% ipython --no-banner

In [1]: import numpy as np

In [2]: from numpy import linalg as LA

In [3]: np.set_printoptions(precision=2, suppress=True, linewidth=140)

In [4]: def rnd(a):
   ...:     return np.round(a, 2) + 0
   ...: 

In [5]: M2 = np.array([[0, 0, 2, 2, 2, 3],
   ...:     [0, 0, 1, -3, -3, 1],
   ...:     [1, 0, 1, 3, -1, -2],
   ...:     [2, 0, -1, -3, 1, -3],
   ...:     [1, 3, 0, 2, 1, 1],
   ...:     [-3, 0, -1, -3, 3, 3]])

In [6]: E = np.triu(M2)

In [7]: E
Out[7]: 
array([[ 0,  0,  2,  2,  2,  3],
       [ 0,  0,  1, -3, -3,  1],
       [ 0,  0,  1,  3, -1, -2],
       [ 0,  0,  0, -3,  1, -3],
       [ 0,  0,  0,  0,  1,  1],
       [ 0,  0,  0,  0,  0,  3]])

In [8]: np.unique(E.round(6), axis=0).shape
Out[8]: (6, 6)

In [9]: np.allclose(E[:-1].T @ LA.lstsq(E[:-1].T, E[-1])[0], E[-1])
Out[9]: True

In [10]: LA.lstsq(E[:-1].T, E[-1])[2]
Out[10]: np.int32(4)

In [11]: np.abs(np.diag(LA.qr(E)[1])) > 1e-9
Out[11]: array([False, False,  True,  True,  True,  True])

In [12]: (E - E.T) / 2
Out[12]: 
array([[ 0. ,  0. ,  1. ,  1. ,  1. ,  1.5],
       [ 0. ,  0. ,  0.5, -1.5, -1.5,  0.5],
       [-1. , -0.5,  0. ,  1.5, -0.5, -1. ],
       [-1. ,  1.5, -1.5,  0. ,  0.5, -1.5],
       [-1. ,  1.5,  0.5, -0.5,  0. ,  0.5],
       [-1.5, -0.5,  1. ,  1.5, -0.5,  0. ]])

In [13]: np.allclose(E, E.T)
Out[13]: False

In [14]: (E + E.T) / 2
Out[14]: 
array([[ 0. ,  0. ,  1. ,  1. ,  1. ,  1.5],
       [ 0. ,  0. ,  0.5, -1.5, -1.5,  0.5],
       [ 1. ,  0.5,  1. ,  1.5, -0.5, -1. ],
       [ 1. , -1.5,  1.5, -3. ,  0.5, -1.5],
       [ 1. , -1.5, -0.5,  0.5,  1. ,  0.5],
       [ 1.5,  0.5, -1. , -1.5,  0.5,  3. ]])

In [15]: np.allclose(E @ E.T, E.T @ E)
Out[15]: False

In [16]: rnd(np.abs(LA.eigvals(E)).max())
Out[16]: np.float64(3.0)

In [17]: J = np.array([[2, 0, 0], [1, 1, 0], [1, 1, 0]])

In [18]: rk = LA.matrix_rank(J)

In [19]: rk
Out[19]: np.int64(2)

In [20]: N = LA.svd(J)[2][rk:].T

In [21]: N @ N.T
Out[21]: 
array([[0., 0., 0.],
       [0., 0., 0.],
       [0., 0., 1.]])

In [22]: J @ N
Out[22]: 
array([[0.],
       [0.],
       [0.]])

In [23]: LA.matrix_rank(J.T @ J), LA.matrix_rank(J @ J.T)
Out[23]: (np.int64(2), np.int64(2))

In [24]: N[:, 0] / N[np.abs(N[:, 0]).round(6).argmax(), 0]
Out[24]: array([0., 0., 1.])

In [25]: U, sv, VT = LA.svd(J)

In [26]: evecs = VT[:(sv > 1e-8).sum()]

In [27]: rng = np.random.default_rng(569060)

In [28]: vec = J[1] + 2 * J[0] + rng.integers(2) * np.eye(3)[0]

In [29]: vec
Out[29]: array([6., 1., 0.])

In [30]: rnd(LA.norm(vec - evecs.T @ evecs @ vec))
Out[30]: np.float64(0.0)

In [31]: np.diag(evecs.T @ evecs)
Out[31]: array([1., 1., 0.])

In [32]: P = np.triu(np.array([[-2, 3, 1], [-3, -2, -1], [0, 1, 1]]), 1) + np.eye(3)

In [33]: M2 = P @ J @ LA.inv(P)

In [34]: LA.matrix_rank(M2)
Out[34]: np.int64(2)

In [35]: rnd(LA.det(M2))
Out[35]: np.float64(0.0)

In [36]: P @ J - J @ P
Out[36]: 
array([[ 4., -2., -2.],
       [-1., -4.,  0.],
       [ 0., -3.,  0.]])

In [37]: [round(float(x), 2) for x in LA.svd(J, compute_uv=False)[:3]]
Out[37]: [2.61, 1.08, 0.0]

In [38]: LA.cond(J) > 100
Out[38]: np.True_

In [39]: np.argsort(-LA.norm(J, axis=0).round(6), kind="stable")[:3]
Out[39]: array([0, 1, 2])

In [40]: LA.matrix_rank(J, rtol=0.1)
Out[40]: np.int64(2)

In [41]: rnd(LA.norm(J, 2) / LA.norm(J))
Out[41]: np.float64(0.92)

In [42]: W1 = np.array([[1, -2, -1, 1, 2, 2], [2, -1, 1, 0, -1, 1], [-1, 1, 0, 2, -2, 0]])

In [43]: coef = np.array([-2, -1, 1, -3, 2, 1])

In [44]: act = np.maximum(J @ W1 + coef, 0)

In [45]: LA.matrix_rank(act)
Out[45]: np.int64(2)

In [46]: cent = np.array([[0, 2, 4], [2, 2, 1], [0, 0, 4], [0, 2, 0], [2, 5, 4], [0, 5, 0]])

In [47]: W1 @ cent
Out[47]: 
array([[  0,  20,   6],
       [ -4,   2,   7],
       [ -2,  -6, -11]])

In [48]: (act @ cent).round(6).argmax(axis=1)
Out[48]: array([1, 1, 1])

In [49]: A = np.load("data.npy")

In [50]: A
Out[50]: 
array([[1.  , 0.7 , 0.49, 0.34, 0.24, 0.17],
       [0.7 , 1.  , 0.7 , 0.49, 0.34, 0.24],
       [0.49, 0.7 , 1.  , 0.7 , 0.49, 0.34],
       [0.34, 0.49, 0.7 , 1.  , 0.7 , 0.49],
       [0.24, 0.34, 0.49, 0.7 , 1.  , 0.7 ],
       [0.17, 0.24, 0.34, 0.49, 0.7 , 1.  ]])

In [51]: z = rng.permutation(6)

In [52]: z
Out[52]: array([3, 2, 4, 5, 1, 0])

In [53]: M2 = A[z][:, z]

In [54]: np.allclose(M2, A)
Out[54]: False

In [55]: M2
Out[55]: 
array([[1.  , 0.7 , 0.7 , 0.49, 0.49, 0.34],
       [0.7 , 1.  , 0.49, 0.34, 0.7 , 0.49],
       [0.7 , 0.49, 1.  , 0.7 , 0.34, 0.24],
       [0.49, 0.34, 0.7 , 1.  , 0.24, 0.17],
       [0.49, 0.7 , 0.34, 0.24, 1.  , 0.7 ],
       [0.34, 0.49, 0.24, 0.17, 0.7 , 1.  ]])

In [56]: np.trace(M2)
Out[56]: np.float64(6.0)

In [57]: rnd(LA.det(M2)), rnd(LA.det(A[z]))
Out[57]: (np.float64(0.03), np.float64(0.03))

In [58]: evals, evecs = LA.eigh(M2)

In [59]: vec = np.array([-3, 3, 3, 3, 3, -2])

In [60]: rnd(np.abs(M2).sum(axis=1).max()), rnd(np.abs(evals).max())
Out[60]: (np.float64(3.72), np.float64(3.41))

In [61]: rnd(evecs * np.maximum(evals, 0) @ evecs.T)
Out[61]: 
array([[1.  , 0.7 , 0.7 , 0.49, 0.49, 0.34],
       [0.7 , 1.  , 0.49, 0.34, 0.7 , 0.49],
       [0.7 , 0.49, 1.  , 0.7 , 0.34, 0.24],
       [0.49, 0.34, 0.7 , 1.  , 0.24, 0.17],
       [0.49, 0.7 , 0.34, 0.24, 1.  , 0.7 ],
       [0.34, 0.49, 0.24, 0.17, 0.7 , 1.  ]])

In [62]: rnd(vec @ M2 @ vec / (vec @ vec)), rnd(evals[0]), rnd(evals[-1])
Out[62]: (np.float64(0.85), np.float64(0.19), np.float64(3.41))

In [63]: u = np.array([6, 0, 4, 4, 4, 9])

In [64]: M2 = A + np.outer(u, np.eye(6)[3])

In [65]: rnd(LA.det(M2) / LA.det(A)), rnd(1 + LA.solve(A, u)[3])
Out[65]: (np.float64(1.81), np.float64(1.81))

In [66]: LA.matrix_rank(M2 - A)
Out[66]: np.int64(1)

In [67]: M2
Out[67]: 
array([[1.  , 0.7 , 0.49, 6.34, 0.24, 0.17],
       [0.7 , 1.  , 0.7 , 0.49, 0.34, 0.24],
       [0.49, 0.7 , 1.  , 4.7 , 0.49, 0.34],
       [0.34, 0.49, 0.7 , 5.  , 0.7 , 0.49],
       [0.24, 0.34, 0.49, 4.7 , 1.  , 0.7 ],
       [0.17, 0.24, 0.34, 9.49, 0.7 , 1.  ]])

In [68]: LA.matrix_rank(LA.inv(M2) - LA.inv(A), tol=1e-8)
Out[68]: np.int64(1)

In [69]: vec = np.array([-2, 0, 1, -3, -1, 2])

In [70]: h = np.maximum(A @ vec, 0)

In [71]: h
Out[71]: array([0., 0., 0., 0., 0., 0.])

In [72]: K = np.loadtxt("w.csv", delimiter=",")

In [73]: K
Out[73]: 
array([[13.62,  1.18,  9.84,  0.52],
       [15.65, -1.24,  8.76,  1.33],
       [14.58, -1.04, 10.31, -1.2 ],
       [16.23,  1.83, 10.14, -1.49],
       [16.13,  0.91,  9.41, -1.39],
       [13.46,  0.07, 11.23,  1.62],
       [15.39,  0.43, 11.4 , -0.17],
       [13.67,  0.05, 10.39, -0.67],
       [16.81,  0.73,  9.76,  0.74],
       [14.38, -0.65,  9.81, -1.59],
       [15.43, -1.49, 10.63,  0.81],
       [14.29,  2.82,  8.71, -0.81],
       [14.95, -0.51,  9.04,  0.56],
       [13.92,  0.08, 10.56, -1.03],
       [14.28,  0.84,  8.93,  1.67],
       [14.87,  0.03,  8.96, -0.1 ],
       [16.15, -1.79,  8.99, -1.05],
       [15.67, -1.94, 12.33, -0.11],
       [16.58,  1.41,  9.8 ,  0.47],
       [15.74, -0.01,  9.24, -0.24],
       [14.07,  0.32,  7.62,  0.48],
       [15.78, -3.05, 11.17, -0.69],
       [15.59, -0.15,  8.35, -0.99],
       [14.76, -0.94,  9.32,  0.79],
       [15.68,  0.87, 12.  , -1.36],
       [15.59,  1.37,  9.45, -0.11],
       [14.34,  0.03,  9.7 ,  0.9 ],
       [15.56,  0.39, 10.58, -0.28],
       [16.24,  0.81, 10.93,  1.59]])

In [74]: LA.matrix_rank(K, rtol=0.1)
Out[74]: np.int64(1)

In [75]: feats = np.loadtxt("test14.csv", delimiter=",")

In [76]: rnd(feats)
Out[76]: 
array([[ 0.09,  0.27, -0.09],
       [ 0.27,  0.82, -0.27],
       [-0.09, -0.27,  0.09]])

In [77]: vec = np.array([-1, 1, 1])

In [78]: rnd(feats @ feats @ vec)
Out[78]: array([ 0.09,  0.27, -0.09])

In [79]: np.trace(feats)
Out[79]: np.float64(1.0)

In [80]: rnd(LA.eigvalsh(2 * feats - np.eye(3)))
Out[80]: array([-1., -1.,  1.])

In [81]: rnd(np.eye(3) - feats)
Out[81]: 
array([[ 0.91, -0.27,  0.09],
       [-0.27,  0.18,  0.27],
       [ 0.09,  0.27,  0.91]])

In [82]: evals, evecs = LA.eigh(feats)

In [83]: vec = np.array([2, 4, 1])

In [84]: rnd(vec @ feats @ vec / (vec @ vec)), rnd(evals[0]), rnd(evals[-1])
Out[84]: (np.float64(0.73), np.float64(0.0), np.float64(1.0))

In [85]: rnd(evecs * np.maximum(evals, 0) @ evecs.T)
Out[85]: 
array([[ 0.09,  0.27, -0.09],
       [ 0.27,  0.82, -0.27],
       [-0.09, -0.27,  0.09]])

In [86]: rnd(evecs * np.abs(evals) @ evecs.T)
Out[86]: 
array([[ 0.09,  0.27, -0.09],
       [ 0.27,  0.82, -0.27],
       [-0.09, -0.27,  0.09]])

In [87]: rnd((feats + feats.T) / 2)
Out[87]: 
array([[ 0.09,  0.27, -0.09],
       [ 0.27,  0.82, -0.27],
       [-0.09, -0.27,  0.09]])

In [88]: rnd(LA.det(feats))
Out[88]: np.float64(0.0)

In [89]: rnd(np.abs(LA.eigvals(feats)).max())
Out[89]: np.float64(1.0)

In [90]: rnd(np.sort(np.abs(LA.eigvals(feats))))
Out[90]: array([0., 0., 1.])

In [91]: rk = LA.matrix_rank(feats)

In [92]: rk
Out[92]: np.int64(1)

In [93]: N = LA.svd(feats)[2][rk:].T

In [94]: [int(LA.matrix_rank(np.delete(feats, i, axis=0))) for i in range(3)]
Out[94]: [1, 1, 1]

In [95]: N.shape
Out[95]: (3, 2)

In [96]: np.allclose(feats @ N, 0)
Out[96]: True

In [97]: LA.matrix_rank(feats.T @ feats), LA.matrix_rank(feats @ feats.T)
Out[97]: (np.int64(1), np.int64(1))

In [98]: X = np.load("mat.npy")

In [99]: X
Out[99]: 
array([[ -4.16,   5.04,  -2.06,   1.95,   2.16,   7.88],
       [  7.93,   4.83, -13.1 , -11.96,  -7.84,   5.15],
       [-13.11,  -1.79,  12.16,   7.85,   7.  ,  -4.1 ],
       [  7.02,  -2.03,  -1.17,   4.12,   0.95,   1.89],
       [ -6.01,  -2.9 ,   7.98,   1.99,   4.16,  -3.81]])

In [100]: theta = np.radians(45)

In [101]: R = np.eye(6)

In [102]: R[3, 3] = R[1, 1] = np.cos(theta)

In [103]: R[3, 1], R[1, 3] = -np.sin(theta), np.sin(theta)

In [104]: rnd(R)
Out[104]: 
array([[ 1.  ,  0.  ,  0.  ,  0.  ,  0.  ,  0.  ],
       [ 0.  ,  0.71,  0.  ,  0.71,  0.  ,  0.  ],
       [ 0.  ,  0.  ,  1.  ,  0.  ,  0.  ,  0.  ],
       [ 0.  , -0.71,  0.  ,  0.71,  0.  ,  0.  ],
       [ 0.  ,  0.  ,  0.  ,  0.  ,  1.  ,  0.  ],
       [ 0.  ,  0.  ,  0.  ,  0.  ,  0.  ,  1.  ]])

In [105]: M2 = X @ R.T

In [106]: rnd(LA.svd(X, compute_uv=False)), rnd(LA.svd(M2, compute_uv=False))
Out[106]: 
(array([32.36, 11.64,  9.49,  2.04,  0.04]),
 array([32.36, 11.64,  9.49,  2.04,  0.04]))

In [107]: rnd(np.abs(M2 - X).max(axis=0))
Out[107]: array([0.  , 9.87, 0.  , 4.13, 0.  , 0.  ])

In [108]: np.allclose(X @ X.T, M2 @ M2.T)
Out[108]: True

In [109]: rnd(LA.det(R)), rnd(np.trace(R))
Out[109]: (np.float64(1.0), np.float64(5.41))
